$ python3 -q
>>> import numpy as np
>>> import numpy.linalg as la
>>> np.set_printoptions(precision=2, suppress=True, linewidth=140)
>>> K = np.loadtxt("out14.csv", delimiter=",")
>>> K
array([[198., 170., 111., 133., 120., 103.],
       [170., 218., 163., 148., 117., 147.],
       [111., 163., 126., 107.,  82., 111.],
       [133., 148., 107., 179., 129., 114.],
       [120., 117.,  82., 129., 109.,  68.],
       [103., 147., 111., 114.,  68., 130.]])
>>> # symmetric
>>> left, s, VT = la.svd(K)
>>> print(s.round(2) + 0)
[784.89  88.31  61.99  24.8    0.     0.  ]
>>> np.argmax(s[:-1] / (s[1:] + 1e-6)) + 1
np.int64(4)
>>> other = left[:, :4] @ np.diag(s[:4]) @ VT[:4]
>>> round(la.norm(K - other, 2), 2), round(float(s[4]), 2)
(np.float64(0.0), 0.0)
>>> other
array([[198., 170., 111., 133., 120., 103.],
       [170., 218., 163., 148., 117., 147.],
       [111., 163., 126., 107.,  82., 111.],
       [133., 148., 107., 179., 129., 114.],
       [120., 117.,  82., 129., 109.,  68.],
       [103., 147., 111., 114.,  68., 130.]])
>>> la.matrix_rank(other)
np.int64(4)
>>> la.matrix_rank(K, rtol=0.05)
np.int64(3)
>>> other @ other
array([[123123., 137678.,  99178., 114400.,  89993.,  94417.],
       [137678., 160195., 116689., 130658., 101113., 111587.],
       [ 99178., 116689.,  85260.,  94754.,  73012.,  81584.],
       [114400., 130658.,  94754., 112720.,  86954.,  91330.],
       [ 89993., 101113.,  73012.,  86954.,  67959.,  69619.],
       [ 94417., 111587.,  81584.,  91330.,  69619.,  79059.]])
>>> np.round(np.abs(la.eigvals(other)).max(), 2)
np.float64(784.89)
>>> np.round(la.det(other), 2)
np.float64(-0.0)
>>> np.round(np.sort(np.abs(la.eigvals(other))), 2) + 0
array([  0.  ,   0.  ,  24.8 ,  61.99,  88.31, 784.89])
>>> np.allclose(other @ other.T, other.T @ other)
True
>>> print(la.matrix_power(other, 2))
[[123123. 137678.  99178. 114400.  89993.  94417.]
 [137678. 160195. 116689. 130658. 101113. 111587.]
 [ 99178. 116689.  85260.  94754.  73012.  81584.]
 [114400. 130658.  94754. 112720.  86954.  91330.]
 [ 89993. 101113.  73012.  86954.  67959.  69619.]
 [ 94417. 111587.  81584.  91330.  69619.  79059.]]
>>> np.unique(K.round(6), axis=0).shape
(6, 6)
>>> np.allclose(K[:-1].T @ la.lstsq(K[:-1].T, K[-1])[0], K[-1])
True
>>> print(np.round(np.trace(la.pinv(K) @ K), 2))
4.0
>>> print(la.lstsq(K[:-1].T, K[-1])[2])
4
>>> m1 = np.load("block9.npy")
>>> print(m1)
[[-3 -2 -2 -3 -1 -2  0  0]
 [ 6  4  4  6  2  4  0  0]
 [-6 -4 -4 -6 -2 -4  0  0]
 [-6 -4 -4 -6 -2 -4  0  0]
 [-3 -2 -2 -3 -1 -2  0  0]
 [ 0  0  0  0  0  0  0  0]
 [ 0  0  0  0  0  0  0  0]]
>>> left, s, VT = la.svd(m1)
>>> s.round(2) + 0
array([20.83,  0.  ,  0.  ,  0.  ,  0.  ,  0.  ,  0.  ])
>>> np.argmax(s[:-1] / (s[1:] + 1e-6)) + 1
np.int64(1)
>>> other = left[:, :1] @ np.diag(s[:1]) @ VT[:1]
>>> print(round(float(np.abs(m1 - other).max()), 2))
0.0
>>> round(float(la.norm(m1 - other) / la.norm(m1)), 2)
0.0
>>> other
array([[-3., -2., -2., -3., -1., -2.,  0.,  0.],
       [ 6.,  4.,  4.,  6.,  2.,  4.,  0.,  0.],
       [-6., -4., -4., -6., -2., -4.,  0.,  0.],
       [-6., -4., -4., -6., -2., -4.,  0.,  0.],
       [-3., -2., -2., -3., -1., -2.,  0.,  0.],
       [ 0.,  0.,  0.,  0.,  0.,  0.,  0.,  0.],
       [ 0.,  0.,  0.,  0.,  0.,  0.,  0.,  0.]])
>>> W0 = np.load("case16.npy")
>>> W0
array([[-1,  0, -1,  0, -1,  0],
       [ 1,  0,  1,  0,  1,  0],
       [-1,  1, -1,  1, -1,  1],
       [-1,  0, -1,  0, -1,  0],
       [ 1,  0,  1,  0,  1,  0],
       [-1,  1, -1,  1, -1,  1]])
>>> # row 3 repeats row 0
>>> T = np.stack([W0, 2 * W0, W0[::-1]])
>>> la.norm(T, axis=(1, 2))
array([4.9, 9.8, 4.9])
>>> T.sum(axis=0)
array([[-4,  1, -4,  1, -4,  1],
       [ 4,  0,  4,  0,  4,  0],
       [-4,  3, -4,  3, -4,  3],
       [-4,  1, -4,  1, -4,  1],
       [ 4,  0,  4,  0,  4,  0],
       [-4,  3, -4,  3, -4,  3]])
>>> print(la.matrix_rank(T.reshape(3, -1)))
2
>>> np.einsum("bij,cij->bc", T, T)
array([[24, 48, 18],
       [48, 96, 36],
       [18, 36, 24]])
